$ python3 -q
>>> import numpy as np
>>> np.set_printoptions(precision=1, suppress=True, linewidth=160, sign=" ")
>>> A = np.array([[-0.3, -0.1, 1.1, 1.1, 0.1],
...     [-0.7, 0.0, -1.2, 0.7, 1.5],
...     [-1.3, -1.4, 1.7, -2.0, 0.6],
...     [0.6, 1.6, 2.4, 0.0, 1.9],
...     [-1.1, 0.2, 0.7, 3.1, -2.4],
...     [-1.7, 0.5, -0.4, -1.6, -0.2]])
>>> rng = np.random.default_rng(43)
>>> A[5] = A[3] + 0.1 * rng.normal(size=5)
>>> A
array([[-0.3, -0.1,  1.1,  1.1,  0.1],
       [-0.7,  0. , -1.2,  0.7,  1.5],
       [-1.3, -1.4,  1.7, -2. ,  0.6],
       [ 0.6,  1.6,  2.4,  0. ,  1.9],
       [-1.1,  0.2,  0.7,  3.1, -2.4],
       [ 0.6,  1.7,  2.3, -0.1,  1.7]])
>>> x0 = np.array([0, 1, -3, 1, -3])
>>> y = A @ x0
>>> np.round(np.linalg.solve(A.T @ A, A.T @ y), 1) + 0
array([ 0.,  1., -3.,  1., -3.])
>>> print(np.round(np.linalg.pinv(A) @ A, 1) + 0)
[[ 1.  0.  0.  0.  0.]
 [ 0.  1.  0.  0.  0.]
 [ 0.  0.  1.  0.  0.]
 [ 0.  0.  0.  1.  0.]
 [ 0.  0.  0.  0.  1.]]
>>> np.round(np.linalg.lstsq(A, y)[0], 1) + 0
array([ 0.,  1., -3.,  1., -3.])
>>> y = y + 0.3 * rng.normal(size=6)
>>> print(y)
[ -2.3  -0.2 -10.2 -11.5   8.8 -10.3]
>>> c, *_ = np.linalg.lstsq(A, y)
>>> c.round(1) + 0
array([ 0. ,  0.9, -2.9,  1.1, -3. ])
>>> round(np.linalg.norm(y - A @ c), 1)
np.float64(0.4)
>>> [round(float(np.linalg.norm(np.linalg.solve(A.T @ A + lam * np.eye(5), A.T @ y))), 2) for lam in (0, 1, 10, 100)]
[4.42, 4.0, 2.89, 0.84]
>>> Q, _ = np.linalg.qr(np.array([[0.0, 0.5, 0.2, -0.8],
...     [-0.1, -0.4, 0.7, 0.0],
...     [-0.9, 0.2, 0.6, 0.7],
...     [-0.7, -0.1, -0.2, 1.1]]))
>>> ev = np.array([4, -5, -1, 4])
>>> M = Q @ np.diag(ev) @ Q.T
>>> M.round(1) + 0
array([[-1.4,  2.9, -2. ,  2.2],
       [ 2.9, -1.7,  0. ,  0.8],
       [-2. ,  0. ,  3. ,  1.3],
       [ 2.2,  0.8,  1.3,  2.2]])
>>> u = np.array([1, -1, 2, 1])
>>> other = M + np.outer(u, np.eye(4)[1])
>>> round(float(np.linalg.det(other) / np.linalg.det(M)), 1), round(1 + np.linalg.solve(M, u)[1], 1)
(1.4, np.float64(1.4))
>>> np.linalg.matrix_rank(other - M)
np.int64(1)
>>> other.round(1) + 0
array([[-1.4,  3.9, -2. ,  2.2],
       [ 2.9, -2.7,  0. ,  0.8],
       [-2. ,  2. ,  3. ,  1.3],
       [ 2.2,  1.8,  1.3,  2.2]])
